$ python3 -q
>>> import numpy as np
>>> np.set_printoptions(suppress=True, linewidth=120)
>>> def rnd(a):
...     return np.round(a, 1) + 0
... 
>>> J = np.loadtxt("dump.csv", delimiter=",")
>>> rnd(J)
array([[-0.3,  0.2,  0.2,  0.3,  0.1,  0.7,  0.3, -0.1, -0.2,  0.2],
       [ 0.5, -0.3, -0.1,  0.3, -0.5,  0.2,  0.3, -0.3,  0.2, -0.2],
       [ 0.5,  0.1, -0.2,  0.2,  0.1,  0.2,  0. ,  0.8, -0.2,  0. ],
       [ 0. , -0.3,  0.3, -0.4,  0.2,  0.1,  0.3,  0. , -0.6, -0.5],
       [ 0.1,  0.3,  0.5, -0.3, -0.7,  0.1, -0.2,  0.1, -0.2,  0.1],
       [-0.3, -0.4, -0.5, -0.2, -0.2,  0.4, -0.4,  0. , -0.2,  0.1],
       [ 0. ,  0.4, -0.2, -0.4,  0.1,  0.3,  0.1,  0.1,  0.5, -0.5],
       [ 0.5,  0. ,  0.2, -0.1,  0.4,  0.3, -0.5, -0.4,  0. ,  0.1],
       [ 0. ,  0.4, -0.3,  0.4, -0.1, -0.2, -0.3, -0.3, -0.5, -0.4],
       [-0.2, -0.3,  0.5,  0.4,  0. ,  0.1, -0.4,  0.2,  0.2, -0.4]])
>>> # columns are unit length and at right angles
>>> rng = np.random.default_rng(661959)
>>> labels = rng.permutation(10)
>>> labels
array([7, 0, 6, 8, 2, 4, 1, 3, 9, 5])
>>> M2 = J[labels][:, labels]
>>> rnd(np.trace(M2))
np.float64(-2.7)
>>> t = np.radians(90)
>>> r_ = np.eye(10)
>>> r_[4, 4] = r_[5, 5] = np.cos(t)
>>> r_[4, 5], r_[5, 4] = -np.sin(t), np.sin(t)
>>> rnd(r_)
array([[ 1.,  0.,  0.,  0.,  0.,  0.,  0.,  0.,  0.,  0.],
       [ 0.,  1.,  0.,  0.,  0.,  0.,  0.,  0.,  0.,  0.],
       [ 0.,  0.,  1.,  0.,  0.,  0.,  0.,  0.,  0.,  0.],
       [ 0.,  0.,  0.,  1.,  0.,  0.,  0.,  0.,  0.,  0.],
       [ 0.,  0.,  0.,  0.,  0., -1.,  0.,  0.,  0.,  0.],
       [ 0.,  0.,  0.,  0.,  1.,  0.,  0.,  0.,  0.,  0.],
       [ 0.,  0.,  0.,  0.,  0.,  0.,  1.,  0.,  0.,  0.],
       [ 0.,  0.,  0.,  0.,  0.,  0.,  0.,  1.,  0.,  0.],
       [ 0.,  0.,  0.,  0.,  0.,  0.,  0.,  0.,  1.,  0.],
       [ 0.,  0.,  0.,  0.,  0.,  0.,  0.,  0.,  0.,  1.]])
>>> M2 = J @ r_.T
>>> rnd(np.linalg.det(r_)), np.trace(r_)
(np.float64(1.0), np.float64(8.0))
>>> np.allclose(np.linalg.norm(J, axis=1), np.linalg.norm(M2, axis=1))
True
>>> x = np.array([5, 1, 4, 1, 2, 3, 4, 4, 1, 1])
>>> rnd(J.T @ (J @ x))
array([5., 1., 4., 1., 2., 3., 4., 4., 1., 1.])
>>> rnd(np.linalg.det(J))
np.float64(-1.0)
>>> rnd(np.abs(np.linalg.eigvals(J)))
array([1., 1., 1., 1., 1., 1., 1., 1., 1., 1.])
>>> rnd(np.linalg.inv(J))
array([[-0.3,  0.5,  0.5,  0. ,  0.1, -0.3,  0. ,  0.5,  0. , -0.2],
       [ 0.2, -0.3,  0.1, -0.3,  0.3, -0.4,  0.4,  0. ,  0.4, -0.3],
       [ 0.2, -0.1, -0.2,  0.3,  0.5, -0.5, -0.2,  0.2, -0.3,  0.5],
       [ 0.3,  0.3,  0.2, -0.4, -0.3, -0.2, -0.4, -0.1,  0.4,  0.4],
       [ 0.1, -0.5,  0.1,  0.2, -0.7, -0.2,  0.1,  0.4, -0.1,  0. ],
       [ 0.7,  0.2,  0.2,  0.1,  0.1,  0.4,  0.3,  0.3, -0.2,  0.1],
       [ 0.3,  0.3,  0. ,  0.3, -0.2, -0.4,  0.1, -0.5, -0.3, -0.4],
       [-0.1, -0.3,  0.8,  0. ,  0.1,  0. ,  0.1, -0.4, -0.3,  0.2],
       [-0.2,  0.2, -0.2, -0.6, -0.2, -0.2,  0.5,  0. , -0.5,  0.2],
       [ 0.2, -0.2,  0. , -0.5,  0.1,  0.1, -0.5,  0.1, -0.4, -0.4]])
